$ ipython --no-banner

In [1]: import numpy as np

In [2]: from numpy import linalg as LA

In [3]: np.set_printoptions(suppress=True, linewidth=100)

In [4]: rnd = lambda a: np.round(a, 3) + 0

In [5]: M = np.load("x.npy")

In [6]: print(M)
[[ 5. -2.  0.  0.]
 [-2. -3. -2.  0.]
 [ 0. -2. -9. -2.]
 [ 0.  0. -2.  4.]]

In [7]: x = np.array([-1, -2, -1, 1])

In [8]: rhs = M @ x

In [9]: print(rhs)
[-1. 10. 11.  6.]

In [10]: print(rnd(LA.solve(M, -3 * rhs)))
[ 3.  6.  3. -3.]

In [11]: print(rnd(LA.solve(M.T, M[1])))
[0. 1. 0. 0.]

In [12]: print(rnd(LA.solve(M, rhs)))
[-1. -2. -1.  1.]

In [13]: M2 = M / LA.norm(M, axis=1, keepdims=True)

In [14]: cov = M2 @ M2.T

In [15]: print((cov - 2 * np.eye(4)).round(6).argmax(axis=1))
[2 2 1 2]

In [16]: print(rnd(np.degrees(np.arccos(np.clip(cov[2, 1], -1, 1)))))
51.902

In [17]: print(np.argwhere(np.triu(np.abs(cov) > 0.95, 1)))
[]

In [18]: w, evecs = LA.eigh(M)

In [19]: print(rnd(evecs @ np.diag(w) @ evecs.T))
[[ 5. -2.  0.  0.]
 [-2. -3. -2.  0.]
 [ 0. -2. -9. -2.]
 [ 0.  0. -2.  4.]]

In [20]: print(rnd(LA.svd(M, compute_uv=False)))
[9.892 5.491 4.308 2.906]

In [21]: print(w.sum(), np.trace(M))
-3.0 -3.0

In [22]: print(rnd(LA.eigvalsh(M + -2 * np.eye(4))))
[-11.892  -4.906   2.308   3.491]

In [23]: print(rnd(LA.eigvalsh(M @ M)))
[ 8.448 18.556 30.148 97.849]

In [24]: w, evecs = LA.eig(M)

In [25]: print(rnd(np.sort(LA.eigvals(LA.inv(M)))))
[-0.344 -0.101  0.182  0.232]

In [26]: print(rnd(np.sort(LA.eigvals(M @ M))))
[ 8.448 18.556 30.148 97.849]

In [27]: mat = np.load("case0.npy")

In [28]: print(mat)
[[ 2.  3.  0.]
 [ 3. -2.  3.]
 [ 0.  3.  3.]]

In [29]: print(rnd(LA.eigvalsh(mat).min()))
-4.562

In [30]: x = np.array([3, 3, -3])

In [31]: rhs = mat @ x

In [32]: beta, lr = np.zeros(3), 1 / LA.norm(mat, 2) ** 2

In [33]: for i in range(40):
    ...:     beta -= lr * mat.T @ (mat @ beta - rhs)
    ...:     if i % 10 == 0: print(i, round(LA.norm(mat @ beta - rhs), 3))
    ...: 
0 8.838
10 0.653
20 0.05
30 0.004

In [34]: print(rnd(LA.cond(mat)))
2.1

In [35]: print(rnd(beta))
[ 3.  3. -3.]

In [36]: print(rnd(LA.det(M[::-1])))
680.0

In [37]: print(np.kron(np.eye(2, dtype=int), M))
[[ 5. -2.  0.  0.  0. -0.  0.  0.]
 [-2. -3. -2.  0. -0. -0. -0.  0.]
 [ 0. -2. -9. -2.  0. -0. -0. -0.]
 [ 0.  0. -2.  4.  0.  0. -0.  0.]
 [ 0. -0.  0.  0.  5. -2.  0.  0.]
 [-0. -0. -0.  0. -2. -3. -2.  0.]
 [ 0. -0. -0. -0.  0. -2. -9. -2.]
 [ 0.  0. -0.  0.  0.  0. -2.  4.]]

In [38]: print(rnd(np.poly(M)))
[  1.   3. -73.  21. 680.]

In [39]: m1 = np.loadtxt("a.csv", delimiter=",")

In [40]: print(m1)
[[-6. -9. -9.  6.]
 [-6. -9. -9.  6.]]

In [41]: print(rnd(LA.norm(m1, 2) / LA.norm(m1)))
1.0

In [42]: print([round(float(x), 3) for x in LA.svd(m1, compute_uv=False)[:3]])
[21.633, 0.0]

In [43]: print(np.argsort(-LA.norm(m1, axis=0).round(6), kind="stable")[:3])
[1 2 0]

In [44]: print(LA.cond(m1) > 100)
True

In [45]: F = np.load("m.npy")

In [46]: print(F)
[[-58   2]
 [  2 -18]]

In [47]: print(rnd(LA.eigvals(F).sum().real))
-76.0

In [48]: print(np.einsum("ij,ji->", F, F))
3696

In [49]: print(rnd(LA.det(2 * F)), rnd(LA.det(F)))
4160.0 1040.0

In [50]: print(rnd(LA.det(F.T)))
1040.0

In [51]: print(rnd(LA.det(F[::-1])))
-1040.0

In [52]: print(rnd(LA.eigvals(F)))
[-58.1 -17.9]

In [53]: print(np.einsum("ii->", F))
-76

In [54]: hat = np.triu(np.array([[6, 6], [8, 8]]), 1) + np.eye(2)

In [55]: M2 = hat @ F @ LA.inv(hat)

In [56]: print(LA.matrix_rank(M2))
2

In [57]: print(np.trace(M2), np.trace(F))
-76.0 -76

In [58]: w, evecs = LA.eigh(F)

In [59]: print(np.abs(evecs[:, -1]).round(6).argmax())
1

In [60]: print(rnd(np.abs(evecs[:, -1])))
[0.05  0.999]

In [61]: print(rnd(LA.eigvalsh(F @ F)))
[ 320.419 3375.581]

In [62]: print(rnd(evecs.T @ F @ evecs))
[[-58.1   0. ]
 [  0.  -17.9]]

In [63]: print(np.unique(w.round(6) + 0, return_counts=True)[1])
[1 1]

In [64]: print(rnd(w))
[-58.1 -17.9]

In [65]: print(w.sum(), np.trace(F))
-76.0 -76

In [66]: print(rnd(evecs @ np.diag(w) @ evecs.T))
[[-58.   2.]
 [  2. -18.]]

In [67]: rng = np.random.default_rng(397)

In [68]: z = rng.permutation(2)

In [69]: print(z)
[1 0]

In [70]: M2 = F[z][:, z]

In [71]: print(np.allclose(M2, F))
False

In [72]: print(rnd(np.sort(np.abs(LA.eigvals(M2)))))
[17.9 58.1]

In [73]: print(M2)
[[-18   2]
 [  2 -58]]

In [74]: X = np.diag(np.array([-1, 1, -3, 2]))

In [75]: print(X)
[[-1  0  0  0]
 [ 0  1  0  0]
 [ 0  0 -3  0]
 [ 0  0  0  2]]

In [76]: print(rnd(LA.norm(X, 1)), rnd(LA.norm(X, np.inf)))
3.0 3.0

In [77]: print(X[1] @ X[3])
0

In [78]: print(rnd(LA.norm(X, 2)))
3.0

In [79]: print(rnd(LA.norm(X, axis=0)))
[1. 1. 3. 2.]

In [80]: print(LA.norm(X, axis=1).argmax())
2

In [81]: print(rnd(LA.norm(X) ** 2 / LA.norm(X, 2) ** 2))
1.667

In [82]: print(rnd(LA.norm(X, axis=1)))
[1. 1. 3. 2.]

In [83]: print(rnd(LA.norm(X[1] - X[3])))
2.236

In [84]: w, evecs = LA.eig(mat)

In [85]: print(rnd(w))
[-4.562  2.439  5.123]

In [86]: print(rnd(np.sort(LA.eigvals(mat.T))))
[-4.562  2.439  5.123]

In [87]: print(rnd(mat @ evecs[:, 0] - w[0] * evecs[:, 0]))
[0. 0. 0.]

In [88]: arr = np.load("run18.npy")

In [89]: print(arr)
[[ -1.   8. -13.   5.]
 [  0.   1.   0.   0.]
 [ -5.   5.  -9.   5.]
 [ -7.  13. -23.  11.]]

In [90]: O, R = LA.qr(mat)

In [91]: print(rnd(R))
[[-3.606  0.    -2.496]
 [ 0.     4.69   0.64 ]
 [ 0.     0.     3.37 ]]

In [92]: print(O.shape, R.shape)
(3, 3) (3, 3)

In [93]: print(rnd(np.abs(np.diag(R))))
[3.606 4.69  3.37 ]

In [94]: print(rnd(np.trace(O @ O.T)))
3.0

In [95]: r0, r1 = arr[0], arr[1]

In [96]: print(r0 @ r1)
8.0

In [97]: pr = (r0 @ r1) / (r0 @ r0) * r0

In [98]: print(rnd(pr))
[-0.031  0.247 -0.402  0.154]

In [99]: print(rnd(r1 - pr))
[ 0.031  0.753  0.402 -0.154]

In [100]: W1 = np.array([[-2, 1, -1, 2, 1, -2],
     ...:     [-1, 1, -1, 0, 2, 0],
     ...:     [1, -1, -1, -2, 1, 0],
     ...:     [1, -2, 1, -2, -2, 1]])

In [101]: beta = np.array([3, 0, 9, 4, -1, 2])

In [102]: act = np.maximum(arr @ W1 + beta, 0)

In [103]: print(act)
[[ 0. 10. 20. 18.  0.  9.]
 [ 2.  1.  8.  4.  1.  2.]
 [ 4.  0. 23.  2.  0. 17.]
 [ 0.  7. 37. 14.  0. 27.]]

In [104]: print((act > 0).mean(axis=0))
[0.5  0.75 1.   1.   0.25 1.  ]

In [105]: W2 = np.array([[5, 5], [5, 3], [0, 3], [3, 0], [3, 0], [3, 0]])

In [106]: print((act @ W2).round(6).argmax(axis=1))
[0 1 1 0]

In [107]: M2 = act + rng.integers(-2, 3, (4, 1)) @ rng.integers(-2, 3, (1, 6))

In [108]: print(M2)
[[ 0. 10. 20. 18.  0.  9.]
 [ 2.  3.  6.  4.  3. -2.]
 [ 4.  1. 22.  2.  1. 15.]
 [ 0.  6. 38. 14. -1. 29.]]

In [109]: print(np.abs(M2 - act).sum(axis=1))
[ 0. 10.  5.  5.]

In [110]: print(LA.matrix_rank(M2 - act, tol=1e-8))
1

In [111]: r0 = np.array([-3, 2, 2, -1])

In [112]: data = np.array([np.roll(r0, i) for i in range(4)])

In [113]: print(data)
[[-3  2  2 -1]
 [-1 -3  2  2]
 [ 2 -1 -3  2]
 [ 2  2 -1 -3]]

In [114]: hat = np.triu(np.array([[1, 2, -1, -2], [-2, 2, -1, 0], [2, -1, -2, 1], [2, -2, 2, 0]]), 1) + np.eye(4)

In [115]: M2 = hat @ data @ LA.inv(hat)

In [116]: print(rnd(np.poly(M2)))
[ 1. 12. 54. 68.  0.]

In [117]: E = np.load("sample1.npy")

In [118]: print(rnd(E))
[[0.286 0.286 0.143 0.286]
 [0.    0.333 0.333 0.333]
 [0.    0.    1.    0.   ]
 [0.167 0.333 0.167 0.333]]

In [119]: print(LA.matrix_rank(E, rtol=0.1))
3

In [120]: print([round(float(x), 3) for x in LA.svd(E, compute_uv=False)[:3]])
[1.141, 0.729, 0.205]

In [121]: print(rnd(LA.norm(E, 2) / LA.norm(E)))
0.833

In [122]: x = np.array([3, 0, 5, 6])

In [123]: print(np.sign((E @ x).round(6)))
[1. 1. 1. 1.]

In [124]: print(rnd(np.einsum("ij,j->i", E, x)))
[3.286 3.667 5.    3.333]

In [125]: print(E @ np.ones(4))
[1. 1. 1. 1.]

In [126]: print(LA.norm(E @ x) <= LA.norm(E, 2) * LA.norm(x) + 1e-9)
True

In [127]: print(rnd(LA.det(2 * arr)), rnd(LA.det(arr)))
-256.0 -16.0

In [128]: print(rnd(LA.eigvals(arr).sum().real))
2.0

In [129]: print(rnd(LA.det(arr.T)))
-16.0

In [130]: print(rnd(LA.eigvals(arr)))
[-4.  4.  1.  1.]

In [131]: print(rnd(LA.det(arr[::-1])))
-16.0

In [132]: print(rnd(LA.det(E.T)))
0.0

In [133]: print(rnd(LA.eigvals(E).sum().real))
1.952

In [134]: print(rnd(LA.det(E[::-1])))
0.0

In [135]: print(rnd(LA.det(2 * E)), rnd(LA.det(E)))
0.0 0.0

In [136]: print(rnd(np.einsum("ij,ji->", E, E)))
1.621
